In [1]: import numpy as np

In [2]: np.set_printoptions(precision=2, suppress=True, linewidth=100, floatmode="fixed")

In [3]: rd = lambda a: np.round(a, 2) + 0

In [4]: feats = np.load("mat.npy")

In [5]: feats
Out[5]: 
array([[ 0,  0,  0,  0,  0],
       [ 1,  4, 11,  8,  3],
       [ 0,  0,  0,  0,  0],
       [ 0,  0,  0,  0,  0],
       [ 0,  2,  5,  6,  2],
       [ 0,  2,  5,  6,  2],
       [ 0,  0,  0,  0,  0],
       [ 1,  0,  7,  4,  1],
       [ 1,  0,  1,  0,  0],
       [ 0,  0,  0,  0,  0],
       [ 0,  2,  7,  6,  2],
       [ 0,  0,  5,  4,  1],
       [ 0,  4,  9,  8,  3],
       [ 0,  4,  3,  8,  3],
       [ 1,  0,  0,  0,  0],
       [ 0,  2,  0,  6,  2],
       [ 0,  0,  0,  2,  0],
       [ 0,  0,  0,  2,  0],
       [ 0,  0,  0,  0,  0],
       [ 0,  4,  9,  8,  3],
       [ 0,  0,  0,  0,  0],
       [ 0,  0,  1,  0,  0],
       [ 0,  0,  0,  0,  0],
       [ 0,  4,  3,  8,  3]])

In [6]: # rows 0 and 2 are equal

In [7]: z = feats[:, 4] > np.median(feats[:, 4])

In [8]: u = feats[z].mean(axis=0) - feats[~z].mean(axis=0)

In [9]: rd(u)
Out[9]: array([0.03, 2.55, 5.66, 6.24, 2.27])

In [10]: mat = np.load("case5.npy")

In [11]: mat
Out[11]: 
array([[ 7,  0],
       [ 1, -4]])

In [12]: # triangular: eigenvalues sit on the diagonal

In [13]: np.linalg.matrix_rank(mat - mat[0, 0] * np.eye(2))
Out[13]: np.int64(1)

In [14]: mat @ mat
Out[14]: 
array([[49,  0],
       [ 3, 16]])

In [15]: u = np.array([-2, -3])

In [16]: B = mat + np.outer(u, np.eye(2)[1])

In [17]: np.linalg.matrix_rank(B - mat)
Out[17]: np.int64(1)

In [18]: np.linalg.matrix_rank(np.linalg.inv(B) - np.linalg.inv(mat), tol=1e-8)
Out[18]: np.int64(1)
